$ ipython --no-banner

In [1]: import numpy as np

In [2]: from numpy import linalg as LA

In [3]: np.set_printoptions(precision=2, suppress=True, linewidth=120, sign=" ")

In [4]: F = np.load("mat.npy")

In [5]: F
Out[5]: 
array([[ 0,  0,  0,  0,  0,  1],
       [ 0,  0,  0,  1,  0,  0],
       [ 0,  0,  0,  0,  1,  0],
       [ 0,  1,  0,  0,  0,  0],
       [ 0,  0,  1,  0,  0,  0],
       [ 1,  0,  0,  0,  0,  0]])

In [6]: (F != 0).astype(int)
Out[6]: 
array([[ 0,  0,  0,  0,  0,  1],
       [ 0,  0,  0,  1,  0,  0],
       [ 0,  0,  0,  0,  1,  0],
       [ 0,  1,  0,  0,  0,  0],
       [ 0,  0,  1,  0,  0,  0],
       [ 1,  0,  0,  0,  0,  0]])

In [7]: (LA.matrix_power((F != 0) + (F.T != 0) + np.eye(6), 6) > 0).astype(int)
Out[7]: 
array([[ 1,  0,  0,  0,  0,  1],
       [ 0,  1,  0,  1,  0,  0],
       [ 0,  0,  1,  0,  1,  0],
       [ 0,  1,  0,  1,  0,  0],
       [ 0,  0,  1,  0,  1,  0],
       [ 1,  0,  0,  0,  0,  1]])

In [8]: np.flatnonzero(LA.matrix_power((F != 0) + (F.T != 0) + np.eye(6), 6)[5])
Out[8]: array([ 0,  5])

In [9]: round(float(LA.det(F)), 2)
Out[9]: -1.0

In [10]: LA.matrix_power(F, 100)
Out[10]: 
array([[ 1,  0,  0,  0,  0,  0],
       [ 0,  1,  0,  0,  0,  0],
       [ 0,  0,  1,  0,  0,  0],
       [ 0,  0,  0,  1,  0,  0],
       [ 0,  0,  0,  0,  1,  0],
       [ 0,  0,  0,  0,  0,  1]])

In [11]: pr = np.eye(6)[0]

In [12]: for _ in range(3):
    ...:     pr = pr @ F
    ...:     print(pr.round(2))
    ...: 
[ 0.  0.  0.  0.  0.  1.]
[ 1.  0.  0.  0.  0.  0.]
[ 0.  0.  0.  0.  0.  1.]

In [13]: F @ F
Out[13]: 
array([[ 1,  0,  0,  0,  0,  0],
       [ 0,  1,  0,  0,  0,  0],
       [ 0,  0,  1,  0,  0,  0],
       [ 0,  0,  0,  1,  0,  0],
       [ 0,  0,  0,  0,  1,  0],
       [ 0,  0,  0,  0,  0,  1]])

In [14]: L = np.diag(F.sum(axis=1)) - F

In [15]: (LA.eigvalsh(L) < 1e-8).sum()
Out[15]: np.int64(3)

In [16]: LA.matrix_rank(L)
Out[16]: np.int64(3)

In [17]: L
Out[17]: 
array([[ 1,  0,  0,  0,  0, -1],
       [ 0,  1,  0, -1,  0,  0],
       [ 0,  0,  1,  0, -1,  0],
       [ 0, -1,  0,  1,  0,  0],
       [ 0,  0, -1,  0,  1,  0],
       [-1,  0,  0,  0,  0,  1]])

In [18]: LA.norm(F, axis=0)
Out[18]: array([ 1.,  1.,  1.,  1.,  1.,  1.])

In [19]: F[:, 3] @ F[:, 2]
Out[19]: np.int64(0)

In [20]: LA.pinv(F)
Out[20]: 
array([[ 0.,  0.,  0.,  0.,  0.,  1.],
       [ 0.,  0.,  0.,  1.,  0.,  0.],
       [ 0.,  0.,  0.,  0.,  1.,  0.],
       [ 0.,  1.,  0.,  0.,  0.,  0.],
       [ 0.,  0.,  1.,  0.,  0.,  0.],
       [ 1.,  0.,  0.,  0.,  0.,  0.]])

In [21]: LA.svd(F, compute_uv=False)
Out[21]: array([ 1.,  1.,  1.,  1.,  1.,  1.])

In [22]: (F + F.T) / 2
Out[22]: 
array([[ 0.,  0.,  0.,  0.,  0.,  1.],
       [ 0.,  0.,  0.,  1.,  0.,  0.],
       [ 0.,  0.,  0.,  0.,  1.,  0.],
       [ 0.,  1.,  0.,  0.,  0.,  0.],
       [ 0.,  0.,  1.,  0.,  0.,  0.],
       [ 1.,  0.,  0.,  0.,  0.,  0.]])

In [23]: print(np.allclose(F, F.T))
True

In [24]: print(round(float(np.abs(LA.eigvals(F)).max()), 2))
1.0

In [25]: F @ F
Out[25]: 
array([[ 1,  0,  0,  0,  0,  0],
       [ 0,  1,  0,  0,  0,  0],
       [ 0,  0,  1,  0,  0,  0],
       [ 0,  0,  0,  1,  0,  0],
       [ 0,  0,  0,  0,  1,  0],
       [ 0,  0,  0,  0,  0,  1]])

In [26]: A = np.loadtxt("m.csv", delimiter=",")

In [27]: A
Out[27]: 
array([[-14.,  14., -14.,  -4., -18.,  -4.,   8.,   2.,  -2.,  14.],
       [  7.,  -7.,   7.,   2.,   9.,   2.,  -4.,  -1.,   1.,  -7.],
       [-14.,  14., -14.,  -4., -18.,  -4.,   8.,   2.,  -2.,  14.],
       [ 14., -14.,  14.,   4.,  18.,   4.,  -8.,  -2.,   2., -14.],
       [-14.,  14., -14.,  -4., -18.,  -4.,   8.,   2.,  -2.,  14.],
       [  7.,  -7.,   7.,   2.,   9.,   2.,  -4.,  -1.,   1.,  -7.],
       [ 14., -14.,  14.,   4.,  18.,   4.,  -8.,  -2.,   2., -14.],
       [  0.,   0.,   0.,   0.,   0.,   0.,   0.,   0.,   0.,   0.],
       [ -7.,   7.,  -7.,  -2.,  -9.,  -2.,   4.,   1.,  -1.,   7.]])

In [28]: # row 2 repeats row 0

In [29]: U, s, Vh = LA.svd(A)

In [30]: s.round(2) + 0
Out[30]: array([ 83.48,   0.  ,   0.  ,   0.  ,   0.  ,   0.  ,   0.  ,   0.  ,   0.  ])

In [31]: out = U[:, :1] @ np.diag(s[:1]) @ Vh[:1]

In [32]: LA.matrix_rank(A, rtol=0.05)
Out[32]: np.int64(1)

In [33]: round(LA.norm(A - out) / LA.norm(A), 2)
Out[33]: np.float64(0.0)

In [34]: out
Out[34]: 
array([[-14.,  14., -14.,  -4., -18.,  -4.,   8.,   2.,  -2.,  14.],
       [  7.,  -7.,   7.,   2.,   9.,   2.,  -4.,  -1.,   1.,  -7.],
       [-14.,  14., -14.,  -4., -18.,  -4.,   8.,   2.,  -2.,  14.],
       [ 14., -14.,  14.,   4.,  18.,   4.,  -8.,  -2.,   2., -14.],
       [-14.,  14., -14.,  -4., -18.,  -4.,   8.,   2.,  -2.,  14.],
       [  7.,  -7.,   7.,   2.,   9.,   2.,  -4.,  -1.,   1.,  -7.],
       [ 14., -14.,  14.,   4.,  18.,   4.,  -8.,  -2.,   2., -14.],
       [  0.,   0.,   0.,   0.,   0.,   0.,   0.,   0.,   0.,   0.],
       [ -7.,   7.,  -7.,  -2.,  -9.,  -2.,   4.,   1.,  -1.,   7.]])
